% ipython --no-banner

In [1]: import numpy as np

In [2]: import numpy.linalg as la

In [3]: np.set_printoptions(suppress=True, linewidth=120)

In [4]: A = np.load("a.npy")

In [5]: print(A)
[[ 3  0 -1  1 -1]
 [ 1 -2 -2 -3 -3]
 [-3 -2  0 -2  1]
 [-1  0 -3 -2  0]
 [ 1  0  2 -1 -3]
 [ 1  0  0  3  2]
 [ 0  3  3 -3  2]]

In [6]: x = np.array([-3, 4, 8, -5, 7])

In [7]: y = A @ x

In [8]: print(np.round(la.lstsq(A, y)[0], 1))
[-3.  4.  8. -5.  7.]

In [9]: try:
   ...:     la.solve(A, y)
   ...: except la.LinAlgError as e:
   ...:     print(e)
   ...: 
Last 2 dimensions of the array must be square

In [10]: rng = np.random.default_rng(8632)

In [11]: y = y + 0.1 * rng.normal(size=7)

In [12]: print(y.round(1))
[-28.9 -33.1  18.  -10.8  -3.1  -3.8  65. ]

In [13]: c, *_ = la.lstsq(A, y)

In [14]: print(np.round(A.T @ (y - A @ c), 1) + 0)
[0. 0. 0. 0. 0.]

In [15]: print([round(float(la.norm(la.solve(A.T @ A + lam * np.eye(5), A.T @ y))), 2) for lam in (0, 1, 10, 100)])
[12.77, 12.38, 10.15, 3.71]

In [16]: Y = np.c_[A[:, :1] @ np.array([[3]]), np.array([0, 0, 2, -2, -2, 1, 0])]

In [17]: print(Y)
[[ 9  0]
 [ 3  0]
 [-9  2]
 [-3 -2]
 [ 3 -2]
 [ 3  1]
 [ 0  0]]

In [18]: print(la.matrix_rank(np.c_[A, Y]))
6

In [19]: print(np.round(la.norm(la.qr(A)[0].T @ Y, axis=0) ** 2 / ((Y ** 2).sum(axis=0) + 1e-12), 1))
[1.  0.9]

In [20]: T = np.stack([A, 4 * A, A[::-1]])

In [21]: print(T.sum(axis=0))
[[ 15   3  -2   2  -3]
 [  6 -10 -10 -12 -13]
 [-14 -10   2 -11   2]
 [ -6   0 -18 -12   0]
 [  2  -2  10  -7 -14]
 [  6  -2  -2  12   7]
 [  3  15  14 -14   9]]

In [22]: print(la.matrix_rank(T))
[5 5 5]

In [23]: print(np.round(la.norm(T, axis=(1, 2)), 1))
[11.4 45.8 11.4]

In [24]: arr = np.loadtxt("w.csv", delimiter=",")

In [25]: print(arr.round(1))
[[-0.5  0.   0.   0.   0.   0.9]
 [ 0.   1.   0.   0.   0.   0. ]
 [ 0.   0.   1.   0.   0.   0. ]
 [ 0.   0.   0.   1.   0.   0. ]
 [ 0.   0.   0.   0.   1.   0. ]
 [-0.9  0.   0.   0.   0.  -0.5]]

In [26]: Y = arr + rng.integers(-2, 3, (6, 1)) @ rng.integers(-2, 3, (1, 6))

In [27]: print(Y.round(1))
[[-0.5 -1.   1.  -1.   0.  -1.1]
 [ 0.   0.   1.  -1.   0.  -2. ]
 [ 0.   1.   0.   1.   0.   2. ]
 [ 0.   1.  -1.   2.   0.   2. ]
 [ 0.   1.  -1.   1.   1.   2. ]
 [-0.9  2.  -2.   2.   0.   3.5]]

In [28]: print(np.abs(Y - arr).sum(axis=1))
[ 5.  5.  5.  5.  5. 10.]

In [29]: print(Y - arr)
[[ 0. -1.  1. -1.  0. -2.]
 [ 0. -1.  1. -1.  0. -2.]
 [ 0.  1. -1.  1.  0.  2.]
 [ 0.  1. -1.  1.  0.  2.]
 [ 0.  1. -1.  1.  0.  2.]
 [ 0.  2. -2.  2.  0.  4.]]

In [30]: idx = rng.permutation(6)

In [31]: print(idx)
[0 2 4 1 5 3]

In [32]: Y = arr[idx][:, idx]

In [33]: print(np.allclose(Y, arr))
False

In [34]: print(round(la.det(Y), 1), round(float(la.det(arr[idx])), 1))
1.0 1.0

In [35]: print(np.round(np.diag(Y), 1))
[-0.5  1.   1.   1.  -0.5  1. ]

In [36]: gram = arr.T @ arr

In [37]: print(la.matrix_rank(gram))
6

In [38]: print((arr @ arr.T).shape)
(6, 6)

In [39]: print(np.trace(gram), (arr ** 2).sum())
6.0 6.0

In [40]: K = np.array([[-0.1, 0.4, 1.1, 0.7, -0.3, 0.0, -0.8],
    ...:     [-0.7, -0.1, 1.1, 1.3, -1.6, -0.1, -0.5],
    ...:     [-0.8, -0.3, 0.9, 0.3, -0.8, 3.0, -2.0],
    ...:     [1.6, 0.1, -0.2, 0.4, -1.6, -0.7, -0.5]])

In [41]: print(K)
[[-0.1  0.4  1.1  0.7 -0.3  0.  -0.8]
 [-0.7 -0.1  1.1  1.3 -1.6 -0.1 -0.5]
 [-0.8 -0.3  0.9  0.3 -0.8  3.  -2. ]
 [ 1.6  0.1 -0.2  0.4 -1.6 -0.7 -0.5]]

In [42]: Y = np.array([[1, 0], [1, 0], [3, 1], [1, 2], [2, 1], [2, 0], [1, 2]])

In [43]: print(np.round(np.einsum("ij,ij->i", K, K), 1))
[ 2.6  6.2 15.3  6.1]

In [44]: print(np.round(np.einsum("ik,kj->ji", K, Y), 1))
[[ 2.9 -0.1  4.3 -3.6]
 [ 0.6  1.1 -3.3 -2. ]]

In [45]: print(np.round(np.einsum("ij->j", K), 1))
[ 0.   0.1  2.9  2.7 -4.3  2.2 -3.8]

In [46]: print(la.matrix_rank(K @ Y))
2

In [47]: print(np.vstack([K, Y.T]).shape)
(6, 7)

In [48]: print(np.round(K @ Y, 1))
[[ 2.9  0.6]
 [-0.1  1.1]
 [ 4.3 -3.3]
 [-3.6 -2. ]]

In [49]: w1 = np.array([[-1, -2, 2],
    ...:     [0, 1, -2],
    ...:     [2, 1, -1],
    ...:     [0, 1, -2],
    ...:     [0, -2, 2],
    ...:     [2, -2, -2],
    ...:     [1, 0, -2]])

In [50]: c = np.array([2, 3, 3])

In [51]: hid = np.maximum(K @ w1 + c, 0)

In [52]: print(np.round((hid > 0).mean(axis=0), 1))
[0.8 1.  0.5]

In [53]: C = np.array([[3, 2], [3, 3], [1, 1]])

In [54]: print((hid @ C).round(6).argmax(axis=1))
[0 0 0 0]

In [55]: print(w1 @ C)
[[-7 -6]
 [ 1  1]
 [ 8  6]
 [ 1  1]
 [-4 -4]
 [-2 -4]
 [ 1  0]]

In [56]: Y = K / np.sqrt((K ** 2).mean(axis=1, keepdims=True))

In [57]: print(la.matrix_rank(Y) == la.matrix_rank(K))
True

In [58]: print(la.matrix_rank(K - K.mean(axis=1, keepdims=True)))
4
